$ python3 -q
>>> import numpy as np
>>> np.set_printoptions(precision=2, suppress=True, linewidth=100)
>>> def rd(a):
...     return np.round(a, 2) + 0
... 
>>> K = np.array([[5.05, 5.0, -4.0, -2.0],
...     [-5.0, 8.05, -8.0, 3.0],
...     [-6.0, 8.0, -3.95, -9.0],
...     [5.0, 5.0, -4.0, -1.95]])
>>> K
array([[ 5.05,  5.  , -4.  , -2.  ],
       [-5.  ,  8.05, -8.  ,  3.  ],
       [-6.  ,  8.  , -3.95, -9.  ],
       [ 5.  ,  5.  , -4.  , -1.95]])
>>> rd(np.linalg.svd(K, compute_uv=False))
array([17.89, 10.07,  8.85,  0.01])
>>> rd(K.sum(axis=1))
array([  4.05,  -1.95, -10.95,   4.05])
>>> np.abs(K).max()
np.float64(9.0)
>>> r0, g = K[2], K[3]
>>> r0 @ g
np.float64(43.35)
>>> p = (r0 @ g) / (r0 @ r0) * r0
>>> rd((g - p) @ r0)
np.float64(0.0)
>>> rd(np.linalg.norm(r0 + g) ** 2 + np.linalg.norm(r0 - g) ** 2)
np.float64(532.81)
>>> M2 = np.array([[3, 5], [4, 5]])
>>> Z = np.kron(M2, K)
>>> np.linalg.matrix_rank(Z)
np.int64(8)
>>> rd(K @ K)
array([[ 14.5,  23.5, -36.4,  44.8],
       [ -2.5,  -9.2, -24.8, 100.3],
       [-91.6, -42.2,  11.6,  89.1],
       [ 14.5,  23.5, -36.4,  44.8]])
>>> rd(np.sort(np.abs(np.linalg.eigvals(K))))
array([ 0.05,  4.88,  4.88, 10.05])
>>> rd(np.abs(np.linalg.eigvals(K)).max())
np.float64(10.05)
>>> np.linalg.determinant(K)
Traceback (most recent call last):
  File "<python-input-19>", line 1, in <module>
    np.linalg.determinant(K)
    ^^^^^^^^^^^^^^^^^^^^^
AttributeError: module 'numpy.linalg' has no attribute 'determinant'
>>> rd(np.linalg.matrix_power(K, 3))
array([[ 398.14,  194.49, -281.43,  281.74],
       [ 683.66,  216.56, -219.66,    5.02],
       [ 124.3 , -259.39,  301.77, -221.57],
       [ 398.14,  194.49, -281.43,  281.74]])
